In [1]: import numpy as np

In [2]: np.set_printoptions(precision=2, suppress=True, linewidth=100)

In [3]: def rnd(a):
   ...:     return np.round(a, 2) + 0
   ...: 

In [4]: J = np.load("dump.npy")

In [5]: print(J)
[[1 2 3 2 1 1 2 3 1 2 0 0]
 [3 3 3 1 2 2 2 1 3 2 1 3]
 [3 0 1 2 1 3 2 2 1 0 2 0]
 [1 3 0 1 2 1 0 0 1 1 2 2]
 [3 0 1 3 3 1 3 3 2 2 3 0]
 [3 0 0 0 2 0 3 0 0 3 3 0]
 [3 2 3 3 0 2 3 1 1 0 0 2]
 [0 1 3 3 2 0 2 1 1 0 1 1]
 [1 2 2 3 1 3 2 0 0 0 0 2]
 [2 3 0 0 0 0 3 1 3 2 2 3]
 [0 0 0 2 2 0 3 2 0 3 0 0]
 [2 0 3 3 1 0 1 2 3 3 3 3]]

In [6]: x0 = np.array([3, 3, 2, 3, -1, 1, -1, 0, -2, 0, 3, 2])

In [7]: a = np.maximum(J @ x0, 0)

In [8]: J.T @ a
Out[8]: array([496, 369, 456, 494, 314, 318, 495, 305, 370, 314, 350, 397])

In [9]: print(J * (a > 1e-9)[:, None])
[[1 2 3 2 1 1 2 3 1 2 0 0]
 [3 3 3 1 2 2 2 1 3 2 1 3]
 [3 0 1 2 1 3 2 2 1 0 2 0]
 [1 3 0 1 2 1 0 0 1 1 2 2]
 [3 0 1 3 3 1 3 3 2 2 3 0]
 [3 0 0 0 2 0 3 0 0 3 3 0]
 [3 2 3 3 0 2 3 1 1 0 0 2]
 [0 1 3 3 2 0 2 1 1 0 1 1]
 [1 2 2 3 1 3 2 0 0 0 0 2]
 [2 3 0 0 0 0 3 1 3 2 2 3]
 [0 0 0 2 2 0 3 2 0 3 0 0]
 [2 0 3 3 1 0 1 2 3 3 3 3]]

In [10]: rnd(np.tanh(J @ x0))
Out[10]: array([1.  , 1.  , 1.  , 1.  , 1.  , 1.  , 1.  , 1.  , 1.  , 1.  , 0.76, 1.  ])

In [11]: np.maximum(J @ x0, 0) - np.maximum(-J @ x0, 0)
Out[11]: array([17, 28, 21, 22, 20, 13, 31, 17, 26, 18,  1, 28])

In [12]: f = np.array([-1, -3, 3, 1, -3, 2, 2, 0, 0, -1, -2, -1])

In [13]: A2 = J + np.outer(f, np.eye(12)[2])

In [14]: A2
Out[14]: 
array([[ 1.,  2.,  2.,  2.,  1.,  1.,  2.,  3.,  1.,  2.,  0.,  0.],
       [ 3.,  3.,  0.,  1.,  2.,  2.,  2.,  1.,  3.,  2.,  1.,  3.],
       [ 3.,  0.,  4.,  2.,  1.,  3.,  2.,  2.,  1.,  0.,  2.,  0.],
       [ 1.,  3.,  1.,  1.,  2.,  1.,  0.,  0.,  1.,  1.,  2.,  2.],
       [ 3.,  0., -2.,  3.,  3.,  1.,  3.,  3.,  2.,  2.,  3.,  0.],
       [ 3.,  0.,  2.,  0.,  2.,  0.,  3.,  0.,  0.,  3.,  3.,  0.],
       [ 3.,  2.,  5.,  3.,  0.,  2.,  3.,  1.,  1.,  0.,  0.,  2.],
       [ 0.,  1.,  3.,  3.,  2.,  0.,  2.,  1.,  1.,  0.,  1.,  1.],
       [ 1.,  2.,  2.,  3.,  1.,  3.,  2.,  0.,  0.,  0.,  0.,  2.],
       [ 2.,  3., -1.,  0.,  0.,  0.,  3.,  1.,  3.,  2.,  2.,  3.],
       [ 0.,  0., -2.,  2.,  2.,  0.,  3.,  2.,  0.,  3.,  0.,  0.],
       [ 2.,  0.,  2.,  3.,  1.,  0.,  1.,  2.,  3.,  3.,  3.,  3.]])
